In [1]: import numpy as np

In [2]: from numpy import linalg as LA

In [3]: np.set_printoptions(precision=4, suppress=True, linewidth=140, floatmode="fixed")

In [4]: def rd(a):
   ...:     return np.round(a, 4) + 0
   ...: 

In [5]: E = np.load("run0.npy")

In [6]: print(E)
[[-3.7526  1.7526 -4.0212]
 [-6.9833  4.9833 -6.7771]
 [-4.2277  2.2277 -4.9944]
 [-6.9094  4.9094 -3.5229]
 [-2.8816  0.8816 -4.7915]
 [-5.0264  3.0264 -8.5370]
 [-5.7156  3.7156 -5.9161]
 [-4.6337  2.6337 -4.8297]
 [-5.7251  3.7251 -4.1920]
 [-2.2026  0.2026 -3.2618]
 [-4.3958  2.3958 -1.2007]
 [-6.7826  4.7826 -6.4196]
 [-3.0753  1.0753 -3.3885]
 [-6.6017  4.6017 -3.8894]
 [-3.8680  1.8680 -6.4738]
 [-3.9583  1.9583 -7.4015]
 [-5.6320  3.6320 -5.8826]
 [-5.5964  3.5964 -4.8787]
 [-3.4148  1.4148 -6.2956]
 [-4.4423  2.4423 -3.7855]]

In [7]: vec = np.array([2, 0, -2])

In [8]: rhs = E @ vec

In [9]: print(rd(LA.lstsq(E, rhs)[0]))
[ 2.0000  0.0000 -2.0000]

In [10]: print(rd(LA.solve(E.T @ E, E.T @ rhs)))
[ 2.0000  0.0000 -2.0000]

In [11]: rng = np.random.default_rng(299)

In [12]: rhs = rhs + 0.3 * rng.normal(size=20)

In [13]: print(rd(rhs))
[ 0.7483 -0.3652  1.6795 -7.2606  3.7873  7.0025  0.1567  0.1186 -3.5103  2.1490 -6.0681 -0.8347  0.9204 -5.6153  4.6725  6.6975  1.0470
 -1.4878  6.0595 -1.1613]

In [14]: c, *_ = LA.lstsq(E, rhs)

In [15]: print([round(float(LA.norm(LA.solve(E.T @ E + lam * np.eye(3), E.T @ rhs))), 2) for lam in (0, 1, 10, 100)])
[2.74, 2.54, 2.04, 0.83]

In [16]: print(c.round())
[ 2.0000 -0.0000 -2.0000]

In [17]: Xc = E - E.mean(axis=0)

In [18]: U, sigma, Vt = LA.svd(Xc, full_matrices=False)

In [19]: print(rd(sigma ** 2 / (sigma ** 2).sum()))
[0.6215 0.3785 0.0000]

In [20]: print(rd(Vt[0] * np.sign(Vt[0, np.abs(Vt[0]).argmax()])))
[-0.6414  0.6414 -0.4210]

In [21]: print(np.searchsorted(np.cumsum(sigma ** 2) / (sigma ** 2).sum(), 0.9) + 1)
2

In [22]: print((np.sign(U[:, 0]) == np.sign(U[0, 0])).astype(int))
[1 0 1 0 1 0 0 1 0 1 1 0 1 0 1 1 0 0 1 1]

In [23]: print(rd(np.abs(Vt[-1])))
[0.7071 0.7071 0.0000]

In [24]: print(np.abs(U[:, 0]).argmax())
9

In [25]: print(rd((sigma ** 2).sum() ** 2 / (sigma ** 4).sum()))
1.8886
